% ipython --no-banner

In [1]: import numpy as np

In [2]: np.set_printoptions(precision=2, suppress=True, linewidth=100)

In [3]: data = np.array([[2, 3, 3, 3, 4, 3, 1, 4],
   ...:     [3, 0, 1, 3, 3, 2, 4, 2],
   ...:     [3, 1, 2, 1, 0, 1, 2, 2],
   ...:     [3, 3, 1, 4, 0, 3, 3, 4],
   ...:     [4, 3, 0, 0, 4, 1, 0, 3],
   ...:     [3, 2, 1, 3, 1, 0, 2, 2],
   ...:     [1, 4, 2, 3, 0, 2, 4, 1],
   ...:     [4, 2, 2, 4, 3, 2, 1, 4]])

In [4]: out = data / np.sqrt((data ** 2).mean(axis=1, keepdims=True))

In [5]: print(out[6])
[0.4  1.58 0.79 1.19 0.   0.79 1.58 0.4 ]

In [6]: print(np.linalg.matrix_rank(data - data.mean(axis=1, keepdims=True)))
7

In [7]: arr = np.loadtxt("a.csv", delimiter=",")

In [8]: print(arr)
[[ 2.5   1.3  -0.1  -1.   -0.9   0.2 ]
 [-0.9  -0.8   0.3   0.5  -1.4  -0.5 ]
 [-1.4  -2.4  -2.6  -2.1   0.   -0.4 ]
 [ 0.2  -0.3  -0.5  -0.1  -1.2  -2.5 ]
 [-0.9  -1.    1.    0.6  -0.2   0.4 ]
 [ 1.    0.2  -1.2  -1.3  -0.2  -1.1 ]
 [-0.2   1.8   1.    0.4  -0.4   0.4 ]
 [-1.23 -2.28 -2.53 -2.1   0.17 -0.37]
 [ 0.8  -0.5   0.8   0.5  -0.6   1.  ]
 [-0.3  -1.2  -0.5  -0.7  -0.2   1.1 ]]

In [9]: x = np.array([2, 2, 0, 0, 2, 1])

In [10]: target = arr @ x

In [11]: print(target)
[ 6.   -6.7  -8.   -5.1  -3.8   0.9   2.8  -7.05  0.4  -2.3 ]

In [12]: rng = np.random.default_rng(71139)

In [13]: target = target + 0.05 * rng.normal(size=10)

In [14]: print(target)
[ 5.99 -6.71 -7.92 -5.11 -3.84  0.95  2.72 -6.98  0.41 -2.27]

In [15]: coef, *_ = np.linalg.lstsq(arr, target)

In [16]: print([round(float(np.linalg.norm(np.linalg.solve(arr.T @ arr + lam * np.eye(6), arr.T @ target))), 2) for lam in (0, 1, 10, 100)])
[3.62, 3.28, 2.12, 0.64]

In [17]: print(coef.round())
[ 2.  2. -0.  0.  2.  1.]

In [18]: print(np.round(np.linalg.norm(target - arr @ coef), 2))
0.03

In [19]: Q, vecs = np.linalg.qr(arr[:, :4])[0], np.linalg.qr(arr[:, 4:])[0]

In [20]: sigma = np.linalg.svd(Q.T @ vecs, compute_uv=False)

In [21]: print((sigma > 0.9).sum())
0

In [22]: print(round(float(np.linalg.norm(Q @ Q.T - vecs @ vecs.T, 2)), 2))
1.0

In [23]: out = np.c_[arr[:, :3] @ np.array([[8, -2, -4], [9, -8, 4], [-5, -8, -4]]), np.array([-4, 3, 3, -2, 5, -5, -3, 3, -2, 2])]

In [24]: print(out)
[[ 32.2  -14.6   -4.4   -4.  ]
 [-15.9    5.8   -0.8    3.  ]
 [-19.8   42.8    6.4    3.  ]
 [  1.4    6.     0.    -2.  ]
 [-21.2    1.8   -4.4    5.  ]
 [ 15.8    6.     1.6   -5.  ]
 [  9.6  -22.     4.    -3.  ]
 [-17.71  40.94   5.92   3.  ]
 [ -2.1   -4.    -8.4   -2.  ]
 [-10.7   14.2   -1.6    2.  ]]

In [25]: print(np.round(np.linalg.lstsq(arr, out[:, 0])[0], 2) + 0)
[ 8.  9. -5.  0.  0.  0.]

In [26]: print(np.linalg.norm(np.linalg.qr(arr)[0].T @ out, axis=0) ** 2 / ((out ** 2).sum(axis=0) + 1e-12))
[1.   1.   1.   0.85]

In [27]: print(np.linalg.matrix_rank(out))
4
